$ python -q
>>> import numpy as np
>>> import numpy.linalg as la
>>> np.set_printoptions(precision=2, suppress=True, linewidth=120, floatmode="fixed")
>>> m1 = np.load("test8.npy")
>>> m1
array([[ 1,  0,  0,  0,  0,  0,  0,  0,  0,  0,  0,  0,  0,  0,  0,  0],
       [-2,  1,  0,  0,  0,  0,  0,  0,  0,  0,  0,  0,  0,  0,  0,  0],
       [ 0,  1,  1,  0,  0,  0,  0,  0,  0,  0,  0,  0,  0,  0,  0,  0],
       [-1,  0,  1,  1,  0,  0,  0,  0,  0,  0,  0,  0,  0,  0,  0,  0],
       [ 0,  1, -1,  0,  1,  0,  0,  0,  0,  0,  0,  0,  0,  0,  0,  0],
       [ 1,  2,  1,  2, -2,  1,  0,  0,  0,  0,  0,  0,  0,  0,  0,  0],
       [-2,  2, -1, -2,  2, -2,  1,  0,  0,  0,  0,  0,  0,  0,  0,  0],
       [ 0, -2,  2,  1,  1,  2, -1,  1,  0,  0,  0,  0,  0,  0,  0,  0],
       [ 1, -2,  2,  0,  1,  1,  1,  2,  1,  0,  0,  0,  0,  0,  0,  0],
       [-1, -2,  2,  2,  1, -2,  0, -1, -1,  1,  0,  0,  0,  0,  0,  0],
       [ 0, -1,  1,  2, -1,  2,  2, -1,  0,  0,  1,  0,  0,  0,  0,  0],
       [-2,  0, -2, -2,  1,  2, -2, -2,  1,  1,  2,  1,  0,  0,  0,  0],
       [-2, -1, -1, -2, -1, -1,  1,  1,  1, -1, -2, -1,  1,  0,  0,  0],
       [-2,  0, -1, -1, -1, -1, -2,  0, -2, -1,  0,  0, -1,  1,  0,  0],
       [ 0, -1,  1,  0,  0,  0, -2,  2,  1, -2, -1,  2,  1,  0,  1,  0],
       [-1,  2,  1,  1, -1, -2, -2, -2,  2,  2, -2,  2,  1,  1,  0,  1]])
>>> T = np.stack([m1, 3 * m1, m1[::-1]])
>>> la.matrix_rank(T)
array([16, 16, 16])
>>> la.norm(T, axis=(1, 2))
array([16.00, 48.00, 16.00])
>>> T.shape
(3, 16, 16)
>>> np.einsum("bij,cij->bc", T, T)
array([[ 256,  768,   32],
       [ 768, 2304,   96],
       [  32,   96,  256]])
>>> print(m1.sum(axis=1))
[  1  -1   2   1   1   5  -2   4   7  -1   5  -2  -8 -11   2   3]
>>> np.unravel_index(np.abs(m1).argmax(), m1.shape)
(np.int64(1), np.int64(0))
>>> m1.shape
(16, 16)
>>> print(la.matrix_rank(m1 - m1[0, 0] * np.eye(16)))
14
>>> np.sort(la.eigvals(m1))
array([1.00, 1.00, 1.00, 1.00, 1.00, 1.00, 1.00, 1.00, 1.00, 1.00, 1.00, 1.00, 1.00, 1.00, 1.00, 1.00])
>>> W2 = np.array([[0, 1, 2, 0, 1, 0, 2],
...     [1, 2, 0, 2, 1, 1, 1],
...     [1, 0, 2, 0, 2, 0, 0],
...     [0, 0, 2, 2, 2, 0, 1],
...     [1, 2, 1, 0, 1, 1, 0],
...     [0, 1, 0, 0, 0, 2, 1],
...     [0, 0, 2, 1, 0, 2, 0]])
>>> rng = np.random.default_rng(72)
>>> data = (rng.random((46, 7)) < 0.25) @ W2
>>> print(data)
[[2 2 4 4 5 1 2]
 [0 1 2 0 1 0 2]
 [0 1 0 0 0 2 1]
 [0 1 4 2 3 0 3]
 [1 2 2 3 1 3 1]
 [0 2 4 2 3 2 4]
 [0 0 2 1 0 2 0]
 [1 2 1 0 1 1 0]
 [0 1 2 2 2 2 2]
 [0 1 2 2 2 2 2]
 [2 3 3 0 3 3 1]
 [0 1 0 0 0 2 1]
 [0 0 2 2 2 0 1]
 [1 1 2 0 2 2 1]
 [0 0 2 1 0 2 0]
 [1 3 3 1 1 5 1]
 [0 1 0 0 0 2 1]
 [1 2 3 2 3 1 1]
 [0 1 2 0 1 0 2]
 [0 0 2 1 0 2 0]
 [1 3 1 0 1 3 1]
 [1 0 2 0 2 0 0]
 [0 0 2 2 2 0 1]
 [1 1 2 0 2 2 1]
 [1 0 4 1 2 2 0]
 [0 0 2 2 2 0 1]
 [0 2 2 0 1 2 3]
 [0 1 2 1 0 4 1]
 [1 3 3 0 2 1 2]
 [1 3 2 2 2 1 3]
 [1 0 4 1 2 2 0]
 [0 1 4 2 3 0 3]
 [0 0 2 2 2 0 1]
 [2 3 8 5 6 3 4]
 [1 1 2 0 2 2 1]
 [1 3 3 0 2 1 2]
 [0 0 2 2 2 0 1]
 [2 2 3 0 3 1 0]
 [0 0 2 2 2 0 1]
 [2 2 3 0 3 1 0]
 [0 1 2 0 1 0 2]
 [0 0 2 2 2 0 1]
 [0 2 4 1 1 4 3]
 [1 2 0 2 1 1 1]
 [0 1 6 3 3 2 3]
 [1 2 0 2 1 1 1]]
>>> Ac = (data - data.mean(axis=0)) / data.std(axis=0)
>>> Ac.std(axis=0)
array([1.00, 1.00, 1.00, 1.00, 1.00, 1.00, 1.00])
>>> c = la.lstsq(np.delete(Ac, 4, axis=1), Ac[:, 4])[0]
>>> round(1 - np.var(Ac[:, 4] - np.delete(Ac, 4, axis=1) @ c), 2)
np.float64(0.91)
>>> np.abs(c).argmax()
np.int64(0)
>>> E = np.load("data.npy")
>>> E
array([[ 0,  0,  5, -2,  0],
       [ 0,  0,  0,  0,  0],
       [ 0, -2, -2,  0,  2],
       [ 0, -5, -5,  3,  0],
       [ 0,  0,  0,  0,  0],
       [ 0,  0,  0,  0,  0]])
>>> # rows and columns are dependent
>>> r = la.matrix_rank(E)
>>> r
np.int64(3)
>>> null = la.svd(E)[2][r:].T
>>> print(null.shape)
(5, 2)
>>> [int(la.matrix_rank(E[:i])) for i in range(1, len(E) + 1)]
[1, 1, 2, 3, 3, 3]
>>> [int(la.matrix_rank(np.delete(E, i, axis=0))) for i in range(6)]
[2, 3, 2, 2, 3, 3]
>>> np.allclose(E @ null, 0)
True
>>> [int(la.matrix_rank(E[:, :j + 1])) for j in range(5)]
[0, 1, 2, 3, 3]
>>> la.matrix_rank(E.T @ E), la.matrix_rank(E @ E.T)
(np.int64(3), np.int64(3))
>>> M = np.load("sample0.npy")
>>> M
array([[ 0.81,  0.03, -0.16,  0.16, -0.10, -0.12,  0.08, -0.02, -0.26,  0.01, -0.04],
       [ 0.03,  0.75,  0.18, -0.15, -0.13,  0.07, -0.15, -0.01, -0.12, -0.12, -0.23],
       [-0.16,  0.18,  0.48,  0.23,  0.18, -0.05, -0.02, -0.15, -0.01,  0.21, -0.20],
       [ 0.16, -0.15,  0.23,  0.57,  0.04, -0.12, -0.04, -0.31,  0.13, -0.11, -0.03],
       [-0.10, -0.13,  0.18,  0.04,  0.26, -0.03, -0.13, -0.02, -0.16,  0.28,  0.10],
       [-0.12,  0.07, -0.05, -0.12, -0.03,  0.64,  0.22, -0.31, -0.17, -0.04,  0.14],
       [ 0.08, -0.15, -0.02, -0.04, -0.13,  0.22,  0.70, -0.01,  0.12,  0.15, -0.28],
       [-0.02, -0.01, -0.15, -0.31, -0.02, -0.31, -0.01,  0.42,  0.05,  0.13, -0.09],
       [-0.26, -0.12, -0.01,  0.13, -0.16, -0.17,  0.12,  0.05,  0.45, -0.23, -0.15],
       [ 0.01, -0.12,  0.21, -0.11,  0.28, -0.04,  0.15,  0.13, -0.23,  0.53, -0.07],
       [-0.04, -0.23, -0.20, -0.03,  0.10,  0.14, -0.28, -0.09, -0.15, -0.07,  0.39]])
>>> # looks like rank 6
>>> Uu, sigma, VT = la.svd(M)
>>> sigma.round(2) + 0
array([1.00, 1.00, 1.00, 1.00, 1.00, 1.00, 0.00, 0.00, 0.00, 0.00, 0.00])
>>> B = Uu[:, :6] @ np.diag(sigma[:6]) @ VT[:6]
>>> la.matrix_rank(B)
np.int64(6)
>>> J = np.loadtxt("x.csv", delimiter=",")
>>> print(J)
[[-3.00 -2.00  2.00  0.00  3.00  2.00  1.00  2.00  2.00 -2.00 -2.00  3.00  0.00  0.00  0.00  0.00]
 [-1.00  2.00  2.00  2.00 -2.00 -3.00  0.00  3.00  0.00  3.00 -3.00 -1.00  0.00  0.00  0.00  0.00]
 [ 2.00 -3.00  1.00  0.00 -1.00 -3.00  3.00 -3.00  2.00  3.00  0.00  1.00  0.00  0.00  0.00  0.00]
 [ 1.00 -3.00  2.00  0.00  0.00  0.00 -2.00 -2.00  2.00  1.00  3.00  2.00  0.00  0.00  0.00  0.00]
 [ 1.00  2.00 -1.00 -2.00 -3.00  1.00 -2.00  0.00 -2.00  3.00 -3.00  3.00  0.00  0.00  0.00  0.00]
 [-1.00 -3.00 -2.00  1.00 -2.00  2.00  1.00 -2.00  3.00  0.00  1.00  2.00  0.00  0.00  0.00  0.00]
 [ 3.00  0.00 -2.00  3.00  2.00  2.00  2.00 -2.00  2.00  0.00  0.00  2.00  0.00  0.00  0.00  0.00]
 [ 1.00  1.00 -3.00 -2.00  0.00 -1.00 -3.00  3.00 -2.00  3.00  0.00  2.00  0.00  0.00  0.00  0.00]
 [-3.00  2.00  2.00  0.00 -2.00  2.00  0.00  0.00 -1.00  0.00  2.00  3.00  0.00  0.00  0.00  0.00]
 [ 2.00  3.00  2.00  1.00 -3.00 -3.00 -1.00 -2.00 -1.00  2.00 -2.00  2.00  0.00  0.00  0.00  0.00]
 [-1.00  3.00 -2.00  3.00  3.00  2.00 -2.00  0.00  0.00  3.00  3.00  0.00  0.00  0.00  0.00  0.00]
 [-1.00 -2.00  1.00 -2.00 -3.00 -3.00  3.00 -1.00 -3.00  3.00  0.00 -1.00  0.00  0.00  0.00  0.00]
 [ 0.00  0.00  0.00  0.00  0.00  0.00  0.00  0.00  0.00  0.00  0.00  0.00  2.00  0.00  3.00  2.00]
 [ 0.00  0.00  0.00  0.00  0.00  0.00  0.00  0.00  0.00  0.00  0.00  0.00  0.00  1.00  3.00  1.00]
 [ 0.00  0.00  0.00  0.00  0.00  0.00  0.00  0.00  0.00  0.00  0.00  0.00  1.00  0.00  2.00  1.00]
 [ 0.00  0.00  0.00  0.00  0.00  0.00  0.00  0.00  0.00  0.00  0.00  0.00  2.00  0.00  1.00  3.00]]
>>> print(la.lstsq(E[:-1].T, E[-1])[2])
3
>>> np.unique(E.round(6), axis=0).shape
(4, 5)
>>> np.abs(np.diag(la.qr(E)[1])) > 1e-9
array([False,  True, False,  True, False])
>>> print(np.allclose(E[:-1].T @ la.lstsq(E[:-1].T, E[-1])[0], E[-1]))
True
>>> K = np.load("w.npy")
>>> print(K)
[[-2.00 -2.00  0.00  0.00  0.00  0.00  0.00  0.00  0.00  0.00  0.00  0.00  0.00  0.00]
 [-2.00 -1.00 -2.00  0.00  0.00  0.00  0.00  0.00  0.00  0.00  0.00  0.00  0.00  0.00]
 [ 0.00 -2.00 -2.00 -2.00  0.00  0.00  0.00  0.00  0.00  0.00  0.00  0.00  0.00  0.00]
 [ 0.00  0.00 -2.00  1.00 -2.00  0.00  0.00  0.00  0.00  0.00  0.00  0.00  0.00  0.00]
 [ 0.00  0.00  0.00 -2.00 -1.00 -2.00  0.00  0.00  0.00  0.00  0.00  0.00  0.00  0.00]
 [ 0.00  0.00  0.00  0.00 -2.00  1.00 -2.00  0.00  0.00  0.00  0.00  0.00  0.00  0.00]
 [ 0.00  0.00  0.00  0.00  0.00 -2.00 -1.00 -2.00  0.00  0.00  0.00  0.00  0.00  0.00]
 [ 0.00  0.00  0.00  0.00  0.00  0.00 -2.00  1.00 -2.00  0.00  0.00  0.00  0.00  0.00]
 [ 0.00  0.00  0.00  0.00  0.00  0.00  0.00 -2.00 -1.00 -2.00  0.00  0.00  0.00  0.00]
 [ 0.00  0.00  0.00  0.00  0.00  0.00  0.00  0.00 -2.00  1.00 -2.00  0.00  0.00  0.00]
 [ 0.00  0.00  0.00  0.00  0.00  0.00  0.00  0.00  0.00 -2.00 -1.00 -2.00  0.00  0.00]
 [ 0.00  0.00  0.00  0.00  0.00  0.00  0.00  0.00  0.00  0.00 -2.00 -2.00 -2.00  0.00]
 [ 0.00  0.00  0.00  0.00  0.00  0.00  0.00  0.00  0.00  0.00  0.00 -2.00 -1.00 -2.00]
 [ 0.00  0.00  0.00  0.00  0.00  0.00  0.00  0.00  0.00  0.00  0.00  0.00 -2.00 -1.00]]
>>> # symmetric
>>> t = np.radians(180)
>>> r_ = np.eye(14)
>>> r_[0, 0] = r_[6, 6] = np.cos(t)
>>> r_[0, 6], r_[6, 0] = -np.sin(t), np.sin(t)
>>> B = K @ r_.T
>>> np.allclose(la.norm(K, axis=1), la.norm(B, axis=1))
True
>>> np.allclose(K @ K.T, B @ B.T)
True
>>> np.abs(B - K).max(axis=0)
array([4.00, 0.00, 0.00, 0.00, 0.00, 0.00, 4.00, 0.00, 0.00, 0.00, 0.00, 0.00, 0.00, 0.00])
